In [1]: import numpy as np

In [2]: import numpy.linalg as la

In [3]: np.set_printoptions(precision=2, suppress=True, linewidth=140, sign=" ")

In [4]: def tidy(a):
   ...:     return np.round(a, 2) + 0
   ...: 

In [5]: B = np.array([[3, 1, 2, 3, 5, 0, 2, 2, 2, 1, 3, 4, 2],
   ...:     [4, 5, 0, 5, 3, 4, 0, 0, 3, 3, 0, 5, 4],
   ...:     [3, 2, 5, 4, 2, 0, 5, 3, 4, 4, 3, 2, 3],
   ...:     [1, 0, 4, 2, 0, 5, 2, 3, 4, 1, 1, 3, 4],
   ...:     [3, 4, 2, 4, 0, 0, 0, 1, 0, 0, 4, 4, 5],
   ...:     [3, 5, 5, 2, 1, 3, 5, 2, 0, 5, 2, 4, 2],
   ...:     [2, 1, 1, 4, 5, 5, 2, 5, 2, 5, 4, 3, 2],
   ...:     [5, 4, 1, 4, 2, 4, 0, 5, 2, 2, 2, 2, 3],
   ...:     [2, 5, 1, 0, 2, 3, 3, 2, 4, 2, 4, 1, 5],
   ...:     [2, 3, 5, 3, 1, 5, 1, 3, 1, 4, 1, 3, 2],
   ...:     [2, 4, 1, 3, 1, 0, 1, 1, 3, 2, 4, 3, 4],
   ...:     [3, 3, 3, 1, 4, 0, 2, 1, 4, 5, 5, 4, 2],
   ...:     [0, 3, 3, 3, 3, 3, 1, 4, 5, 0, 1, 1, 1]])

In [6]: E = B - B.T

In [7]: E
Out[7]: 
array([[ 0, -3, -1,  2,  2, -3,  0, -3,  0, -1,  1,  1,  2],
       [ 3,  0, -2,  5, -1, -1, -1, -4, -2,  0, -4,  2,  1],
       [ 1,  2,  0,  0,  0, -5,  4,  2,  3, -1,  2, -1,  0],
       [-2, -5,  0,  0, -4,  3, -2, -1,  4, -2, -2,  2,  1],
       [-2,  1,  0,  4,  0, -1, -5, -1, -2, -1,  3,  0,  2],
       [ 3,  1,  5, -3,  1,  0,  0, -2, -3,  0,  2,  4, -1],
       [ 0,  1, -4,  2,  5,  0,  0,  5, -1,  4,  3,  1,  1],
       [ 3,  4, -2,  1,  1,  2, -5,  0,  0, -1,  1,  1, -1],
       [ 0,  2, -3, -4,  2,  3,  1,  0,  0,  1,  1, -3,  0],
       [ 1,  0,  1,  2,  1,  0, -4,  1, -1,  0, -1, -2,  2],
       [-1,  4, -2,  2, -3, -2, -3, -1, -1,  1,  0, -2,  3],
       [-1, -2,  1, -2,  0, -4, -1, -1,  3,  2,  2,  0,  1],
       [-2, -1,  0, -1, -2,  1, -1,  1,  0, -2, -3, -1,  0]])

In [8]: # antisymmetric, zero diagonal

In [9]: r0 = np.array([4, 1])

In [10]: np.convolve(E[11], r0)
Out[10]: array([ -4,  -9,   2,  -7,  -2, -16,  -8,  -5,  11,  11,  10,   2,   4,   1])

In [11]: la.matrix_rank(E, rtol=0.1)
Out[11]: np.int64(12)

In [12]: la.cond(E) > 100
Out[12]: np.True_

In [13]: np.argsort(-la.norm(E, axis=0).round(6), kind="stable")[:3]
Out[13]: array([ 6,  3,  1])

In [14]: tidy(la.norm(E, 2) / la.norm(E))
Out[14]: np.float64(0.47)

In [15]: tidy(np.trace(la.pinv(E) @ E))
Out[15]: np.float64(12.0)

In [16]: rk = la.matrix_rank(E)

In [17]: rk
Out[17]: np.int64(12)

In [18]: ns = la.svd(E)[2][rk:].T

In [19]: la.matrix_rank(E.T @ E), la.matrix_rank(E @ E.T)
Out[19]: (np.int64(12), np.int64(12))

In [20]: [int(la.matrix_rank(E[:, :j + 1])) for j in range(13)]
Out[20]: [1, 2, 3, 4, 5, 6, 7, 8, 9, 10, 11, 12, 12]

In [21]: [int(la.matrix_rank(E[:i])) for i in range(1, len(E) + 1)]
Out[21]: [1, 2, 3, 4, 5, 6, 7, 8, 9, 10, 11, 12, 12]

In [22]: ang = np.radians(36)

In [23]: R = np.eye(13)

In [24]: R[2, 2] = R[4, 4] = np.cos(ang)

In [25]: R[2, 4], R[4, 2] = -np.sin(ang), np.sin(ang)

In [26]: B = E @ R.T

In [27]: tidy(np.abs(B - E).max(axis=0))
Out[27]: array([ 0.  ,  0.  ,  2.35,  0.  ,  3.31,  0.  ,  0.  ,  0.  ,  0.  ,  0.  ,  0.  ,  0.  ,  0.  ])

In [28]: np.allclose(la.norm(E, axis=1), la.norm(B, axis=1))
Out[28]: True

In [29]: np.allclose(E @ E.T, B @ B.T)
Out[29]: True

In [30]: tidy(la.svd(E, compute_uv=False)), tidy(la.svd(B, compute_uv=False))
Out[30]: 
(array([ 13.28,  13.28,  10.34,  10.34,   8.14,   8.14,   5.71,   5.71,   4.27,   4.27,   2.13,   2.13,   0.  ]),
 array([ 13.28,  13.28,  10.34,  10.34,   8.14,   8.14,   5.71,   5.71,   4.27,   4.27,   2.13,   2.13,   0.  ]))

In [31]: feats = np.load("w.npy")

In [32]: feats
Out[32]: 
array([[  4,   5,   6,   7,   8,   9],
       [ 10,  11,  12,  13,  14,  15],
       [ 16,  17,  18,  19,  20,  21],
       [ 22,  23,  24,  25,  26,  27],
       [ 28,  29,  30,  31,  32,  33],
       [ 34,  35,  36,  37,  38,  39],
       [ 40,  41,  42,  43,  44,  45],
       [ 46,  47,  48,  49,  50,  51],
       [ 52,  53,  54,  55,  56,  57],
       [ 58,  59,  60,  61,  62,  63],
       [ 64,  65,  66,  67,  68,  69],
       [ 70,  71,  72,  73,  74,  75]])

In [33]: # rank 2

In [34]: Uu, sv, Vh = la.svd(feats)

In [35]: np.argmax(sv[:-1] / (sv[1:] + 1e-6)) + 1
Out[35]: np.int64(2)

In [36]: tidy(sv)
Out[36]: array([ 378.67,    6.73,    0.  ,    0.  ,    0.  ,    0.  ])

In [37]: B = Uu[:, :2] @ np.diag(sv[:2]) @ Vh[:2]

In [38]: tidy(la.norm(feats - B, 2)), tidy(sv[2])
Out[38]: (np.float64(0.0), np.float64(0.0))

In [39]: tidy(la.norm(feats - B) / la.norm(feats))
Out[39]: np.float64(0.0)

In [40]: tidy(np.abs(feats - B).max())
Out[40]: np.float64(0.0)

In [41]: la.matrix_rank(feats, rtol=0.05)
Out[41]: np.int64(1)

In [42]: F = np.arange(80).reshape(10, 8) + -1

In [43]: F
Out[43]: 
array([[-1,  0,  1,  2,  3,  4,  5,  6],
       [ 7,  8,  9, 10, 11, 12, 13, 14],
       [15, 16, 17, 18, 19, 20, 21, 22],
       [23, 24, 25, 26, 27, 28, 29, 30],
       [31, 32, 33, 34, 35, 36, 37, 38],
       [39, 40, 41, 42, 43, 44, 45, 46],
       [47, 48, 49, 50, 51, 52, 53, 54],
       [55, 56, 57, 58, 59, 60, 61, 62],
       [63, 64, 65, 66, 67, 68, 69, 70],
       [71, 72, 73, 74, 75, 76, 77, 78]])

In [44]: # rank 2

In [45]: try:
    ...:     la.inv(F)
    ...: except la.LinAlgError as e:
    ...:     print("failed:", e)
    ...: 
failed: Last 2 dimensions of the array must be square

In [46]: tidy(F @ la.pinv(F) @ F)
Out[46]: 
array([[-1.,  0.,  1.,  2.,  3.,  4.,  5.,  6.],
       [ 7.,  8.,  9., 10., 11., 12., 13., 14.],
       [15., 16., 17., 18., 19., 20., 21., 22.],
       [23., 24., 25., 26., 27., 28., 29., 30.],
       [31., 32., 33., 34., 35., 36., 37., 38.],
       [39., 40., 41., 42., 43., 44., 45., 46.],
       [47., 48., 49., 50., 51., 52., 53., 54.],
       [55., 56., 57., 58., 59., 60., 61., 62.],
       [63., 64., 65., 66., 67., 68., 69., 70.],
       [71., 72., 73., 74., 75., 76., 77., 78.]])

In [47]: np.abs(np.diag(la.qr(F)[1])) > 1e-9
Out[47]: array([ True,  True, False, False, False, False, False, False])

In [48]: la.lstsq(F[:-1].T, F[-1])[2]
Out[48]: np.int32(2)

In [49]: rng = np.random.default_rng(856334)

In [50]: B = F + rng.integers(-2, 3, (10, 2)) @ rng.integers(-2, 3, (2, 8))

In [51]: B
Out[51]: 
array([[-2,  1,  5, -3,  7,  4,  2,  8],
       [11, 10,  5, 12, 13,  6, 19, 12],
       [15, 17, 19, 15, 22, 19, 20, 23],
       [25, 26, 25, 24, 31, 24, 31, 30],
       [28, 30, 35, 34, 32, 41, 33, 39],
       [37, 40, 45, 38, 45, 46, 41, 48],
       [47, 47, 47, 53, 48, 53, 54, 53],
       [56, 58, 59, 54, 64, 57, 61, 63],
       [62, 62, 63, 70, 62, 71, 69, 69],
       [74, 74, 71, 74, 78, 71, 81, 77]])

In [52]: np.abs(B - F).sum(axis=1)
Out[52]: array([ 20,  28,  12,  16,  20,  20,  12,  18,  18,  20])

In [53]: tidy(la.svd(B - F, compute_uv=False))
Out[53]: array([ 18.29,  16.66,   0.  ,   0.  ,   0.  ,   0.  ,   0.  ,   0.  ])

In [54]: Uu, sv, Vh = la.svd(B)

In [55]: evecs = Vh[:(sv > 1e-8).sum()]

In [56]: x = B[1] + -3 * B[7] + rng.integers(2) * np.eye(8)[0]

In [57]: x
Out[57]: array([-157., -164., -172., -150., -179., -165., -164., -177.])

In [58]: np.allclose(evecs.T @ evecs @ x, x)
Out[58]: True

In [59]: tidy(la.norm(x - evecs.T @ evecs @ x))
Out[59]: np.float64(0.0)

In [60]: A = np.load("m.npy")

In [61]: A
Out[61]: 
array([[ -2,  -1,   0,   1,   2,   3,   4,   5],
       [  6,   7,   8,   9,  10,  11,  12,  13],
       [ 14,  15,  16,  17,  18,  19,  20,  21],
       [ 22,  23,  24,  25,  26,  27,  28,  29],
       [ 30,  31,  32,  33,  34,  35,  36,  37],
       [ 38,  39,  40,  41,  42,  43,  44,  45],
       [ 46,  47,  48,  49,  50,  51,  52,  53],
       [ 54,  55,  56,  57,  58,  59,  60,  61],
       [ 62,  63,  64,  65,  66,  67,  68,  69],
       [ 70,  71,  72,  73,  74,  75,  76,  77],
       [ 78,  79,  80,  81,  82,  83,  84,  85],
       [ 86,  87,  88,  89,  90,  91,  92,  93],
       [ 94,  95,  96,  97,  98,  99, 100, 101]])

In [62]: Uu, sv, Vh = la.svd(A)

In [63]: np.argmax(sv[:-1] / (sv[1:] + 1e-6)) + 1
Out[63]: np.int64(2)

In [64]: B = Uu[:, :2] @ np.diag(sv[:2]) @ Vh[:2]

In [65]: la.matrix_rank(A, rtol=0.05)
Out[65]: np.int64(1)

In [66]: np.argsort(-la.norm(A, axis=0).round(6), kind="stable")[:3]
Out[66]: array([ 7,  6,  5])

In [67]: la.matrix_rank(A, rtol=0.1)
Out[67]: np.int64(1)

In [68]: Uu, sv, Vh = la.svd(A)

In [69]: evecs = Vh[:(sv > 1e-8).sum()]

In [70]: x = A[4] + 4 * A[3] + rng.integers(2) * np.eye(8)[2]

In [71]: x
Out[71]: array([ 118.,  123.,  128.,  133.,  138.,  143.,  148.,  153.])

In [72]: tidy(la.norm(x - evecs.T @ evecs @ x))
Out[72]: np.float64(0.0)

In [73]: tidy(np.diag(evecs.T @ evecs))
Out[73]: array([ 0.42,  0.27,  0.18,  0.13,  0.13,  0.18,  0.27,  0.42])

In [74]: la.matrix_rank(np.vstack([A, x]))
Out[74]: np.int64(2)

In [75]: rk = la.matrix_rank(A)

In [76]: rk
Out[76]: np.int64(2)

In [77]: ns = la.svd(A)[2][rk:].T

In [78]: [int(la.matrix_rank(A[:i])) for i in range(1, len(A) + 1)]
Out[78]: [1, 2, 2, 2, 2, 2, 2, 2, 2, 2, 2, 2, 2]

In [79]: ns.shape
Out[79]: (8, 6)

In [80]: np.allclose(A @ ns, 0)
Out[80]: True

In [81]: [int(la.matrix_rank(A[:, :j + 1])) for j in range(8)]
Out[81]: [1, 2, 2, 2, 2, 2, 2, 2]

In [82]: la.matrix_rank(A.T @ A), la.matrix_rank(A @ A.T)
Out[82]: (np.int64(2), np.int64(2))

In [83]: [int(la.matrix_rank(np.delete(A, i, axis=0))) for i in range(13)]
Out[83]: [2, 2, 2, 2, 2, 2, 2, 2, 2, 2, 2, 2, 2]

In [84]: r0, v = A[9], A[10]

In [85]: r0 @ r0
Out[85]: np.int64(43260)

In [86]: r0 @ v
Out[86]: np.int64(47964)

In [87]: pr = (r0 @ v) / (r0 @ r0) * r0

In [88]: tidy((v - pr) @ r0)
Out[88]: np.float64(0.0)

In [89]: tidy(pr)
Out[89]: array([ 77.61,  78.72,  79.83,  80.94,  82.05,  83.16,  84.26,  85.37])

In [90]: tidy(v - pr)
Out[90]: array([ 0.39,  0.28,  0.17,  0.06, -0.05, -0.16, -0.26, -0.37])

In [91]: la.matrix_rank(np.outer(r0, v))
Out[91]: np.int64(1)

In [92]: W0 = np.loadtxt("arr.csv", delimiter=",")

In [93]: tidy(W0)
Out[93]: 
array([[ 0.  , -0.43,  0.41, -1.35,  0.  ,  0.01, -0.45],
       [ 0.  ,  1.76, -1.78,  5.33, -0.01,  0.  ,  1.78],
       [-0.03,  0.87, -0.86,  2.61,  0.01,  0.  ,  0.88],
       [ 0.02, -1.14,  1.14, -3.38,  0.01, -0.01, -1.12],
       [-0.02,  0.44, -0.42,  1.29, -0.01, -0.04,  0.44],
       [ 0.03,  0.67, -0.66,  1.99, -0.01,  0.  ,  0.7 ],
       [-0.04,  2.39, -2.37,  7.1 , -0.02, -0.03,  2.4 ],
       [-0.01,  1.19, -1.13,  3.5 , -0.03,  0.02,  1.18],
       [-0.01,  0.11, -0.06,  0.3 ,  0.  ,  0.02,  0.09],
       [ 0.  ,  0.46, -0.45,  1.37, -0.01, -0.02,  0.46],
       [ 0.  ,  0.05, -0.03,  0.11,  0.  ,  0.03,  0.04],
       [-0.01, -1.56,  1.55, -4.74,  0.03, -0.03, -1.59],
       [ 0.02,  2.85, -2.85,  8.52, -0.01, -0.02,  2.82],
       [-0.02,  0.37, -0.39,  1.13,  0.  ,  0.  ,  0.37],
       [ 0.03,  0.9 , -0.92,  2.78,  0.01,  0.03,  0.91],
       [-0.04, -0.15,  0.18, -0.54, -0.04, -0.02, -0.2 ],
       [-0.01,  0.14, -0.11,  0.33, -0.03,  0.01,  0.11],
       [ 0.02, -0.68,  0.69, -2.09,  0.02,  0.  , -0.66],
       [ 0.02,  1.04, -1.04,  3.17,  0.01, -0.02,  1.07],
       [ 0.01,  0.71, -0.71,  2.22,  0.01,  0.03,  0.73],
       [-0.03, -0.27,  0.27, -0.75,  0.02,  0.  , -0.27],
       [ 0.01,  0.33, -0.32,  1.01,  0.02, -0.01,  0.32],
       [-0.01, -1.41,  1.44, -4.27, -0.01, -0.01, -1.43],
       [-0.03, -2.77,  2.79, -8.44,  0.02, -0.01, -2.8 ],
       [ 0.  , -1.2 ,  1.21, -3.57, -0.02, -0.04, -1.18],
       [ 0.02,  0.69, -0.67,  2.06, -0.03,  0.  ,  0.68],
       [-0.01, -1.02,  1.04, -3.16,  0.  ,  0.01, -1.06],
       [-0.01,  0.2 , -0.22,  0.61,  0.02,  0.01,  0.19],
       [-0.01,  0.74, -0.75,  2.25,  0.05,  0.02,  0.73],
       [ 0.02,  0.17, -0.15,  0.44, -0.01,  0.02,  0.12],
       [-0.03,  0.61, -0.6 ,  1.77,  0.01,  0.  ,  0.55],
       [-0.02,  0.62, -0.6 ,  1.81,  0.  , -0.01,  0.61],
       [ 0.03, -1.93,  1.94, -5.8 ,  0.01,  0.02, -1.94],
       [-0.04,  1.63, -1.65,  4.83,  0.  , -0.01,  1.63],
       [ 0.  , -1.65,  1.63, -4.94,  0.  , -0.01, -1.64],
       [-0.03,  0.36, -0.37,  1.04,  0.  ,  0.01,  0.35],
       [ 0.  ,  0.3 , -0.31,  0.88,  0.02,  0.03,  0.33],
       [-0.02,  0.72, -0.74,  2.16, -0.02,  0.01,  0.72],
       [-0.01,  2.01, -1.99,  5.94,  0.02, -0.01,  1.99],
       [ 0.01,  0.87, -0.87,  2.61, -0.01, -0.01,  0.83],
       [ 0.  , -0.12,  0.1 , -0.28,  0.01,  0.  , -0.06],
       [ 0.  , -0.19,  0.17, -0.55, -0.01, -0.02, -0.21],
       [ 0.  , -1.5 ,  1.5 , -4.49,  0.  ,  0.01, -1.51],
       [ 0.02, -0.44,  0.46, -1.37,  0.02,  0.01, -0.44]])

In [94]: # column 3 is much longer than the rest

In [95]: cent = W0[[18, 3]].astype(float)

In [96]: for _ in range(7):
    ...:     lab = la.norm(W0[:, None] - cent, axis=-1).argmin(axis=1)
    ...:     cent = np.array([W0[lab == j].mean(axis=0) for j in range(2)])
    ...: 

In [97]: lab
Out[97]: 
array([ 1,  0,  0,  1,  0,  0,  0,  0,  0,  0,  0,  1,  0,  0,  0,  1,  0,  1,  0,  0,  1,  0,  1,  1,  1,  0,  1,  0,  0,  0,  0,  0,  1,
        0,  1,  0,  0,  0,  0,  0,  0,  1,  1,  1])

In [98]: np.abs(cent[1] - cent[0]).argmax()
Out[98]: np.int64(3)
